$ ipython --no-banner

In [1]: import numpy as np

In [2]: from numpy import linalg as LA

In [3]: np.set_printoptions(suppress=True, linewidth=140)

In [4]: A2 = np.array([[3, 5], [3, 2]])

In [5]: Z = np.array([[9, -5], [-7, 3]])

In [6]: W0 = np.kron(A2, Z)

In [7]: print(W0)
[[ 27 -15  45 -25]
 [-21   9 -35  15]
 [ 27 -15  18 -10]
 [-21   9 -14   6]]

In [8]: theta = np.radians(36)

In [9]: Rm = np.eye(4)

In [10]: Rm[3, 3] = Rm[1, 1] = np.cos(theta)

In [11]: Rm[3, 1], Rm[1, 3] = -np.sin(theta), np.sin(theta)

In [12]: print(Rm.round(2))
[[ 1.    0.    0.    0.  ]
 [ 0.    0.81  0.    0.59]
 [ 0.    0.    1.    0.  ]
 [ 0.   -0.59  0.    0.81]]

In [13]: A2 = W0 @ Rm.T

In [14]: print(round(float(LA.det(Rm)), 2), round(np.trace(Rm), 2))
1.0 3.62

In [15]: print(np.round(np.abs(A2 - W0).max(axis=0), 2))
[ 0.   11.83  0.   13.59]

In [16]: print(np.allclose(LA.norm(W0, axis=1), LA.norm(A2, axis=1)))
True

In [17]: rng = np.random.default_rng(53015)

In [18]: z = rng.permutation(4)

In [19]: print(z)
[2 0 1 3]

In [20]: A2 = W0[z][:, z]

In [21]: print(np.trace(A2))
60

In [22]: print(round(float(LA.det(A2)), 2), round(float(LA.det(W0[z])), 2))
5184.0 5184.0

In [23]: r0 = np.array([2, 0, 1, -1])

In [24]: A2 = W0 + np.outer(r0, np.eye(4)[0])

In [25]: print(A2)
[[ 29. -15.  45. -25.]
 [-21.   9. -35.  15.]
 [ 28. -15.  18. -10.]
 [-22.   9. -14.   6.]]

In [26]: print(round(LA.det(A2) / LA.det(W0), 2), round(1 + LA.solve(W0, r0)[0], 2))
1.31 1.31

In [27]: print(LA.matrix_rank(LA.inv(A2) - LA.inv(W0), tol=1e-8))
1

In [28]: x = np.array([3, 3, 0, 1])

In [29]: y = W0 @ x

In [30]: coef, lr = np.zeros(4), 1 / LA.norm(W0, 2) ** 2

In [31]: for i in range(10):
    ...:     coef -= lr * W0.T @ (W0 @ coef - y)
    ...:     if i % 2 == 0: print(i, round(LA.norm(W0 @ coef - y), 2))
    ...: 
0 25.5
2 24.05
4 22.74
6 21.56
8 20.5

In [32]: print(round(float(LA.cond(W0)), 2))
102.73

In [33]: A2 = LA.inv(W0)

In [34]: print(np.round(LA.inv(A2), 2))
[[ 27. -15.  45. -25.]
 [-21.   9. -35.  15.]
 [ 27. -15.  18. -10.]
 [-21.   9. -14.   6.]]

In [35]: print(np.round(LA.slogdet(W0)[0], 2))
1.0

In [36]: F = np.load("out16.npy")

In [37]: print(F)
[[  1  -4  16 -64]
 [  1  -3   9 -27]
 [  1  -2   4  -8]
 [  1  -1   1  -1]
 [  1   0   0   0]]

In [38]: # column 3 is much longer than the rest

In [39]: O, evecs = LA.qr(F[:, :3])[0], LA.qr(F[:, 3:])[0]

In [40]: sv = LA.svd(O.T @ evecs, compute_uv=False)

In [41]: print(round(float(LA.norm(O @ O.T - evecs @ evecs.T, 2)), 2))
1.0

In [42]: print(sv.round(2))
[1.]

In [43]: A2 = F + rng.integers(-2, 3, (5, 1)) @ rng.integers(-2, 3, (1, 4))

In [44]: print(A2)
[[  1  -4  17 -66]
 [  1  -3  11 -31]
 [  1  -2   3  -6]
 [  1  -1   0   1]
 [  1   0   2  -4]]

In [45]: print(A2 - F)
[[ 0  0  1 -2]
 [ 0  0  2 -4]
 [ 0  0 -1  2]
 [ 0  0 -1  2]
 [ 0  0  2 -4]]

In [46]: print(np.round(LA.svd(A2 - F, compute_uv=False), 2) + 0)
[7.42 0.   0.   0.  ]

In [47]: print(LA.matrix_rank(A2 - F, tol=1e-8))
1

In [48]: print(np.round(LA.norm(F[2], 1), 2), round(LA.norm(F[2], np.inf), 2))
15.0 8.0

In [49]: print(F[2] @ F[1])
259

In [50]: print(np.round(LA.norm(F, 1), 2), round(float(LA.norm(F, np.inf)), 2))
100.0 85.0

In [51]: print(np.round(LA.norm(F, 2), 2))
72.55

In [52]: A2 = F[0, 0] * F[1:] - np.outer(F[1:, 0], F[0])

In [53]: print(A2)
[[  0   1  -7  37]
 [  0   2 -12  56]
 [  0   3 -15  63]
 [  0   4 -16  64]]

In [54]: print(LA.matrix_rank(A2), LA.matrix_rank(F))
3 4

In [55]: Uu, sv, Vt = LA.svd(F)

In [56]: print(np.argmax(sv[:-1] / (sv[1:] + 1e-6)) + 1)
1

In [57]: print(sv.round(2))
[72.55  3.67  1.14  0.33]

In [58]: A2 = Uu[:, :1] @ np.diag(sv[:1]) @ Vt[:1]

In [59]: print(round(float(np.abs(F - A2).max()), 2))
1.72

In [60]: print(LA.matrix_rank(F, rtol=0.05))
2

In [61]: print(np.round(LA.norm(F - A2, 2), 2), round(sv[1], 2))
3.67 3.67

In [62]: J = np.load("block10.npy")

In [63]: print(J.round(2))
[[-2.16  0.06 -3.01 -0.65 -1.37]
 [-0.59 -0.47  2.08 -1.11 -3.14]
 [ 2.75 -0.72 -1.28 -2.48 -0.38]
 [-0.98  2.68  0.76 -2.44  1.15]
 [-1.57 -2.84  0.63 -1.51  1.67]]

In [64]: print(np.round(LA.norm(J, axis=0), 2))
[4. 4. 4. 4. 4.]
